% ipython --no-banner

In [1]: import numpy as np

In [2]: np.set_printoptions(precision=3, suppress=True, linewidth=120)

In [3]: def rd(a):
   ...:     return np.round(a, 3) + 0
   ...: 

In [4]: E = np.loadtxt("m.csv", delimiter=",")

In [5]: E
Out[5]: 
array([[ 0.,  1.,  0.,  1.,  0.,  1.],
       [-2., -6., -2., -6., -2., -6.],
       [-6.,  7., -6.,  7., -6.,  7.],
       [ 0.,  1.,  0.,  1.,  0.,  1.],
       [-2., -6., -2., -6., -2., -6.],
       [-6.,  7., -6.,  7., -6.,  7.]])

In [6]: U, sig, Vt = np.linalg.svd(E)

In [7]: vecs = Vt[:(sig > 1e-8).sum()]

In [8]: rng = np.random.default_rng(72235)

In [9]: vec = E[2] + -2 * E[5] + rng.integers(2) * np.eye(6)[0]

In [10]: print(vec)
[ 6. -7.  6. -7.  6. -7.]

In [11]: np.allclose(vecs.T @ vecs @ vec, vec)
Out[11]: True

In [12]: print(rd(np.diag(vecs.T @ vecs)))
[0.333 0.333 0.333 0.333 0.333 0.333]

In [13]: np.linalg.matrix_rank(np.vstack([E, vec]))
Out[13]: np.int64(2)

In [14]: rd(np.linalg.norm(vec - vecs.T @ vecs @ vec))
Out[14]: np.float64(0.0)

In [15]: print(np.abs(np.diag(np.linalg.qr(E)[1])) > 1e-9)
[ True  True False False False False]

In [16]: rd(np.trace(np.linalg.pinv(E) @ E))
Out[16]: np.float64(2.0)

In [17]: np.unique(E.round(6), axis=0).shape
Out[17]: (3, 6)

In [18]: np.linalg.lstsq(E[:-1].T, E[-1])[2]
Out[18]: np.int32(2)

In [19]: [round(float(x), 3) for x in np.linalg.svd(E, compute_uv=False)[:3]]
Out[19]: [24.593, 12.296, 0.0]

In [20]: np.argsort(-np.linalg.norm(E, axis=0).round(6), kind="stable")[:3]
Out[20]: array([1, 3, 5])

In [21]: rd(np.linalg.norm(E, 2) / np.linalg.norm(E))
Out[21]: np.float64(0.894)

In [22]: np.linalg.matrix_rank(E, rtol=0.1)
Out[22]: np.int64(2)

In [23]: print(np.linalg.cond(E) > 100)
True

In [24]: rk = np.linalg.matrix_rank(E)

In [25]: rk
Out[25]: np.int64(2)

In [26]: ns = np.linalg.svd(E)[2][rk:].T

In [27]: ns.shape
Out[27]: (6, 4)

In [28]: np.allclose(E @ ns, 0)
Out[28]: True

In [29]: M = np.load("block5.npy")

In [30]: M
Out[30]: 
array([[ 0,  4,  2],
       [-1,  3,  1],
       [-3,  1, -1]])

In [31]: U, sig, Vt = np.linalg.svd(M)

In [32]: rd(sig)
Out[32]: array([5.59 , 3.279, 0.   ])

In [33]: other = U[:, :2] @ np.diag(sig[:2]) @ Vt[:2]

In [34]: rd(np.linalg.norm(M - other) / np.linalg.norm(M))
Out[34]: np.float64(0.0)

In [35]: print(rd(np.abs(M - other).max()))
0.0

In [36]: np.linalg.matrix_rank(M, rtol=0.05)
Out[36]: np.int64(2)

In [37]: rd(other)
Out[37]: 
array([[ 0.,  4.,  2.],
       [-1.,  3.,  1.],
       [-3.,  1., -1.]])

In [38]: np.linalg.matrix_rank(other)
Out[38]: np.int64(2)

In [39]: z = rng.permutation(3)

In [40]: z
Out[40]: array([1, 2, 0])

In [41]: other = M[z][:, z]

In [42]: np.trace(other)
Out[42]: np.int64(2)

In [43]: other
Out[43]: 
array([[ 3,  1, -1],
       [ 1, -1, -3],
       [ 4,  2,  0]])

In [44]: def softmax(z):
    ...:     e = np.exp(z - z.max(axis=-1, keepdims=True))
    ...:     return e / e.sum(axis=-1, keepdims=True)
    ...: 

In [45]: rd(softmax(other).sum(axis=1))
Out[45]: array([1., 1., 1.])

In [46]: rd(softmax(other[2]))
Out[46]: array([0.867, 0.117, 0.016])

In [47]: rd(softmax(other[2] + -1))
Out[47]: array([0.867, 0.117, 0.016])

In [48]: scores = other @ other.T / np.sqrt(3)

In [49]: print(rd(softmax(scores + np.triu(np.full(scores.shape, -np.inf), 1))))
[[1.   0.   0.  ]
 [0.03 0.97 0.  ]
 [0.03 0.   0.97]]

In [50]: rd(softmax(scores)[2] @ other)
Out[50]: array([ 3.97,  1.97, -0.03])

In [51]: mat = np.load("test13.npy")

In [52]: mat
Out[52]: 
array([[ 12,  -2,   4,   1,  -2,   0,   0],
       [  5, -15,   2,   0,   5,   5,   5],
       [  1,   3,   9,   0,   5,  -4,  -4],
       [ -1,   4,  -5,  -2,   5,   3,   3],
       [  4,   1,  -2,  -5,  -7,  -4,  -3],
       [ -1,   0,  -3,   4,  -3, -20,   5],
       [  3,  -3,   3,   0,  -2,  -4,   5]])

In [53]: other = np.array([[-2, 0], [2, -3], [3, -3], [-2, -2], [3, -2], [0, 0], [1, 1]])

In [54]: np.linalg.matrix_rank(mat @ other)
Out[54]: np.int64(2)

In [55]: np.einsum("ij->j", mat)
Out[55]: array([ 23, -12,   8,  -2,   1, -24,  11])

In [56]: np.einsum("ij,ij->i", mat, mat)
Out[56]: array([169, 329, 148,  89, 120, 460,  72])

In [57]: m1 = np.array([[1, 2, 3, 2], [-2, 0, -2, -2], [2, -2, -1, -2], [-5, 2, -3, -4]])

In [58]: U, sig, Vt = np.linalg.svd(m1)

In [59]: print(np.argmax(sig[:-1] / (sig[1:] + 1e-6)) + 1)
3

In [60]: other = U[:, :3] @ np.diag(sig[:3]) @ Vt[:3]

In [61]: np.linalg.matrix_rank(m1, rtol=0.05)
Out[61]: np.int64(3)

In [62]: print(rd(np.linalg.norm(m1 - other, 2)), rd(sig[3]))
0.0 0.0

In [63]: rd(other)
Out[63]: 
array([[ 1.,  2.,  3.,  2.],
       [-2.,  0., -2., -2.],
       [ 2., -2., -1., -2.],
       [-5.,  2., -3., -4.]])

In [64]: print(np.linalg.matrix_rank(other))
3

In [65]: J = np.loadtxt("a.csv", delimiter=",")

In [66]: J
Out[66]: 
array([[-0.052,  0.195,  1.967,  1.157],
       [-0.446, -0.721,  1.427,  1.273],
       [ 1.103, -1.095,  1.657,  1.356],
       [-0.862,  0.697,  2.349,  0.983],
       [-1.425,  1.91 , -0.82 , -0.969],
       [ 1.507, -1.446, -0.906, -0.606],
       [-1.586,  1.63 ,  4.502,  1.977],
       [ 0.498, -0.545,  0.208,  0.159],
       [-1.382,  1.712, -2.147, -1.654],
       [ 0.298, -0.117,  1.6  ,  0.557],
       [ 1.553, -1.68 , -2.606, -1.183],
       [ 0.489, -0.82 , -0.191, -0.019],
       [ 2.241, -1.996, -2.832, -1.487],
       [ 0.502, -0.087, -2.641, -0.668]])

In [67]: vec = np.array([2, 3, 0, 0])

In [68]: np.sign((J @ vec).round(6))
Out[68]: array([ 1., -1., -1.,  1.,  1., -1.,  1., -1.,  1.,  1., -1., -1., -1.,  1.])

In [69]: np.linalg.norm(J @ vec) <= np.linalg.norm(J, 2) * np.linalg.norm(vec) + 1e-9
Out[69]: np.True_

In [70]: other = np.c_[J[:, :3] @ np.array([[-1, 1, 1], [1, 1, -2], [2, 1, -2]]), np.array([1, 0, 0, 0, 1, 2, 1, 1, 2, 2, 2, 2, 2, 1])]

In [71]: rd(other)
Out[71]: 
array([[  4.181,   2.11 ,  -4.376,   1.   ],
       [  2.579,   0.26 ,  -1.858,   0.   ],
       [  1.116,   1.665,  -0.021,   0.   ],
       [  6.257,   2.184,  -6.954,   0.   ],
       [  1.695,  -0.335,  -3.605,   1.   ],
       [ -4.765,  -0.845,   6.211,   2.   ],
       [ 12.22 ,   4.546, -13.85 ,   1.   ],
       [ -0.627,   0.161,   1.172,   1.   ],
       [ -1.2  ,  -1.817,  -0.512,   2.   ],
       [  2.785,   1.781,  -2.668,   2.   ],
       [ -8.445,  -2.733,  10.125,   2.   ],
       [ -1.691,  -0.522,   2.511,   2.   ],
       [ -9.901,  -2.587,  11.897,   2.   ],
       [ -5.871,  -2.226,   5.958,   1.   ]])

In [72]: print(rd(np.linalg.norm(np.linalg.qr(J)[0].T @ other, axis=0) ** 2 / ((other ** 2).sum(axis=0) + 1e-12)))
[1.    1.    1.    0.256]

In [73]: rd(np.linalg.norm(other - J @ np.linalg.lstsq(J, other)[0], axis=0))
Out[73]: array([0.   , 0.   , 0.   , 4.645])

In [74]: rd(np.linalg.lstsq(J, other[:, 0])[0])
Out[74]: array([-1.,  1.,  2.,  0.])

In [75]: np.linalg.matrix_rank(np.c_[J, other])
Out[75]: np.int64(5)

In [76]: Xc = (other - other.mean(axis=0)) / other.std(axis=0)

In [77]: rd(Xc.std(axis=0))
Out[77]: array([1., 1., 1., 1.])

In [78]: b = np.linalg.lstsq(np.delete(Xc, 2, axis=1), Xc[:, 2])[0]

In [79]: np.abs(b).argmax()
Out[79]: np.int64(0)

In [80]: proj = J @ np.linalg.solve(J.T @ J, J.T)

In [81]: np.allclose(proj @ proj, proj)
Out[81]: True

In [82]: rd(np.linalg.eigvalsh(proj))
Out[82]: array([0., 0., 0., 0., 0., 0., 0., 0., 0., 0., 1., 1., 1., 1.])

In [83]: Xc = J - J.mean(axis=0)

In [84]: vecs = np.linalg.svd(Xc)[2][:2]

In [85]: other = Xc - Xc @ vecs.T @ vecs

In [86]: rd(np.diag(vecs.T @ vecs))
Out[86]: array([0.431, 0.556, 0.766, 0.247])

In [87]: rd(np.cov(Xc @ vecs.T, rowvar=False))
Out[87]: 
array([[6.955, 0.   ],
       [0.   , 2.332]])

In [88]: K = np.loadtxt("dump.csv", delimiter=",")

In [89]: print(rd(K))
[[ 2.465  1.096  2.333  0.111 -0.014]
 [ 3.231  2.498  5.464 -1.351  2.849]
 [ 2.056  1.524  4.244 -0.329  0.853]
 [ 2.953 -1.415  2.121 -3.822  1.406]
 [ 1.351  1.76   3.067  1.789 -1.029]
 [ 1.757  1.457  3.836  0.263  0.194]
 [-0.813 -4.878  1.601 -3.735 -2.144]
 [ 2.938  3.194  5.255  0.143  2.052]
 [ 3.924  6.441  7.867  1.415  4.026]
 [ 2.929 -1.027  0.174 -1.692 -0.335]
 [ 3.02   2.411  3.219  0.575  0.835]
 [ 4.668  6.445  6.031  1.997  3.448]
 [ 3.693  1.955  3.639 -1.205  2.16 ]
 [ 2.444  0.681  3.566 -1.432  1.113]
 [ 2.021 -0.339  2.943 -1.854  0.515]
 [ 3.213  2.757  3.256  0.799  0.958]
 [ 2.713  0.703  2.534 -0.897  0.601]
 [ 2.158 -0.514  2.556 -1.954  0.44 ]
 [ 4.629  5.744  4.149  2.568  2.177]
 [ 6.688  7.834  4.051  3.1    3.734]
 [ 0.871 -2.127  1.164 -1.555 -1.572]
 [ 0.022 -2.466 -0.27   0.138 -3.603]
 [ 4.102  5.165  5.276  1.488  2.677]
 [ 1.699 -0.588  2.501 -1.463 -0.125]
 [ 1.835 -1.92   0.322 -1.748 -1.172]
 [ 1.246 -0.204  1.613  0.329 -1.533]
 [ 3.261  5.724  5.673  2.961  1.763]
 [ 4.118  4.022  2.726  1.909  1.113]
 [ 1.377 -0.438  2.183 -0.611 -0.826]
 [ 4.394  1.822  2.844 -1.598  2.42 ]]

In [90]: proj = np.triu(np.array([[-1, 1, 3], [0, -3, 2], [1, -2, 1]]), 1) + np.eye(3)

In [91]: other = proj @ M @ np.linalg.inv(proj)

In [92]: rd(np.linalg.det(other))
Out[92]: np.float64(0.0)

In [93]: Xc = K - K.mean(axis=0)

In [94]: vecs = np.linalg.svd(Xc)[2][:4]

In [95]: other = Xc - Xc @ vecs.T @ vecs

In [96]: rd((Xc @ vecs.T).std(axis=0))
Out[96]: array([4.15 , 1.519, 1.087, 0.   ])

In [97]: print(rd(np.linalg.norm(other) / np.linalg.norm(Xc)))
0.0

In [98]: U, sig, Vt = np.linalg.svd(E)

In [99]: np.argmax(sig[:-1] / (sig[1:] + 1e-6)) + 1
Out[99]: np.int64(2)

In [100]: rd(sig)
Out[100]: array([24.593, 12.296,  0.   ,  0.   ,  0.   ,  0.   ])

In [101]: other = U[:, :2] @ np.diag(sig[:2]) @ Vt[:2]

In [102]: rd(np.linalg.norm(E - other, 2)), rd(sig[2])
Out[102]: (np.float64(0.0), np.float64(0.0))

In [103]: np.linalg.matrix_rank(other)
Out[103]: np.int64(2)

In [104]: np.linalg.cond(K) > 100
Out[104]: np.True_

In [105]: [round(float(x), 3) for x in np.linalg.svd(K, compute_uv=False)[:3]]
Out[105]: [31.525, 13.134, 6.463]

In [106]: np.linalg.matrix_rank(K, rtol=0.1)
Out[106]: np.int64(4)
